% python3 -q
>>> import numpy as np
>>> np.set_printoptions(suppress=True, linewidth=140)
>>> A = np.load("dump.npy")
>>> A.round(3)
array([[-0.707, -0.707,  0.   ],
       [ 0.707, -0.707,  0.   ],
       [ 0.   ,  0.   ,  1.   ]])
>>> np.round((A - A.T) / 2, 3)
array([[ 0.   , -0.707,  0.   ],
       [ 0.707,  0.   ,  0.   ],
       [ 0.   ,  0.   ,  0.   ]])
>>> A.inv()
Traceback (most recent call last):
  File "<python-input-5>", line 1, in <module>
    A.inv()
    ^^^^^
AttributeError: 'numpy.ndarray' object has no attribute 'inv'
>>> np.round(np.abs(np.linalg.eigvals(A)).max(), 3)
np.float64(1.0)
>>> np.allclose(A @ A.T, A.T @ A)
True
>>> round(np.linalg.det(A), 3)
np.float64(1.0)
>>> np.round(np.sort(np.linalg.eigvals(A).real), 3)
array([-0.707, -0.707,  1.   ])
>>> np.round(np.poly(A), 3)
array([ 1.   ,  0.414, -0.414, -1.   ])
>>> np.round(np.linalg.eigvals(A).sum().real, 3)
np.float64(-0.414)
>>> round(np.einsum("ii->", A), 3)
np.float64(-0.414)
>>> np.round(np.linalg.eigvals(A), 3)
array([-0.707+0.707j, -0.707-0.707j,  1.   +0.j   ])
>>> th = np.radians(90)
>>> R = np.eye(3)
>>> R[0, 0] = R[2, 2] = np.cos(th)
>>> R[0, 2], R[2, 0] = -np.sin(th), np.sin(th)
>>> R.round(3) + 0
array([[ 0.,  0., -1.],
       [ 0.,  1.,  0.],
       [ 1.,  0.,  0.]])
>>> other = A @ R.T
>>> np.allclose(np.linalg.norm(A, axis=1), np.linalg.norm(other, axis=1))
True
>>> np.round(np.abs(other - A).max(axis=0), 3)
array([1., 0., 1.])
>>> other.round(3) + 0
array([[ 0.   , -0.707, -0.707],
       [ 0.   , -0.707,  0.707],
       [-1.   ,  0.   ,  0.   ]])
>>> J = np.load("run15.npy")
>>> J
array([[ 1,  0,  0],
       [-2,  1,  0],
       [ 2,  0,  1]])
>>> vals, V = np.linalg.eig(J)
>>> np.round(np.sort(np.linalg.eigvals(np.linalg.inv(J))), 3)
array([1., 1., 1.])
>>> np.prod(vals)
np.float64(1.0)
>>> vals
array([1., 1., 1.])
>>> J @ V[:, 0] - vals[0] * V[:, 0]
array([0., 0., 0.])
>>> other = np.array([[2, -9], [2, 8], [-5, -1]])
>>> np.vstack([J, other.T]).shape
(5, 3)
>>> other.T @ J.T
array([[  2,  -2,  -1],
       [ -9,  26, -19]])
>>> np.einsum("ij,ij->i", J, J)
array([1, 5, 5])
>>> np.linalg.matrix_rank(J @ other)
np.int64(2)
>>> np.einsum("ij->j", J)
array([1, 1, 1])
>>> J @ other
array([[  2,  -9],
       [ -2,  26],
       [ -1, -19]])
>>> Q, V = np.linalg.qr(J[:, :2])[0], np.linalg.qr(J[:, 2:])[0]
>>> sigma = np.linalg.svd(Q.T @ V, compute_uv=False)
>>> round(float(np.linalg.norm(Q @ Q.T - V @ V.T, 2)), 3)
1.0
>>> sigma.round(3)
array([0.894])
>>> K = np.load("test8.npy")
>>> K
array([[-2.,  5.,  0.,  0.],
       [ 5.,  3.,  5.,  0.],
       [ 0.,  5.,  2.,  5.],
       [ 0.,  0.,  5., -1.]])
>>> vals, V = np.linalg.eig(K)
>>> np.round(np.prod(vals), 3)
np.float64(787.0)
>>> np.round(np.sort(np.linalg.eigvals(np.linalg.inv(K))), 3)
array([-0.266, -0.142,  0.103,  0.327])
>>> np.round(K @ V[:, 0] - vals[0] * V[:, 0], 3) + 0
array([0., 0., 0., 0.])
>>> vals.round(3)
array([ 9.744,  3.055, -7.046, -3.753])
>>> Q = K.astype(float).copy()
>>> for j in range(4):
...     Q[:, j] -= Q[:, :j] @ (Q[:, :j].T @ Q[:, j])
...     Q[:, j] /= np.linalg.norm(Q[:, j])
... 
>>> np.round(Q.T @ Q, 3) + 0
array([[1., 0., 0., 0.],
       [0., 1., 0., 0.],
       [0., 0., 1., 0.],
       [0., 0., 0., 1.]])
>>> np.round(Q.T @ K, 3) + 0
array([[ 5.385,  0.928,  4.642,  0.   ],
       [ 0.   ,  7.625,  2.713,  3.279],
       [ 0.   ,  0.   ,  5.009, -0.778],
       [ 0.   ,  0.   ,  0.   ,  3.827]])
>>> round(np.linalg.norm(K) ** 2 / np.linalg.norm(K, 2) ** 2, 3)
np.float64(1.769)
>>> round(float(np.linalg.norm(K, 2)), 3)
9.744
>>> round(np.linalg.norm(K, "nuc"), 3)
np.float64(23.597)
>>> K[1] @ K[2]
np.float64(25.0)
>>> np.round(np.linalg.norm(K[1], 1), 3), round(float(np.linalg.norm(K[1], np.inf)), 3)
(np.float64(13.0), 5.0)
>>> np.round(np.linalg.norm(K, axis=0), 3)
array([5.385, 7.681, 7.348, 5.099])
>>> round(np.linalg.norm(K[1] - K[2]), 3)
np.float64(7.937)
>>> rng = np.random.default_rng(647296)
>>> labels = rng.permutation(3)
>>> other = J[:, labels] * rng.choice([-1, 1], 3)
>>> other
array([[ 0,  0, -1],
       [ 0,  1,  2],
       [-1,  0, -2]])
>>> left, _, VT = np.linalg.svd(J.T @ other)
>>> labels
array([2, 1, 0])
>>> np.round(left @ VT, 3) + 0
array([[ 0.,  0., -1.],
       [ 0.,  1.,  0.],
       [-1.,  0.,  0.]])
>>> vals, V = np.linalg.eigh(K)
>>> np.round(V @ np.diag(vals) @ V.T, 3) + 0
array([[-2.,  5.,  0.,  0.],
       [ 5.,  3.,  5.,  0.],
       [ 0.,  5.,  2.,  5.],
       [ 0.,  0.,  5., -1.]])
>>> np.round(np.linalg.eigvalsh(K @ K), 3)
array([ 9.331, 14.084, 49.642, 94.943])
>>> np.unique(vals.round(6) + 0, return_counts=True)[1]
array([1, 1, 1, 1])
>>> (vals > 1e-8).sum(), (vals < -1e-8).sum()
(np.int64(2), np.int64(2))
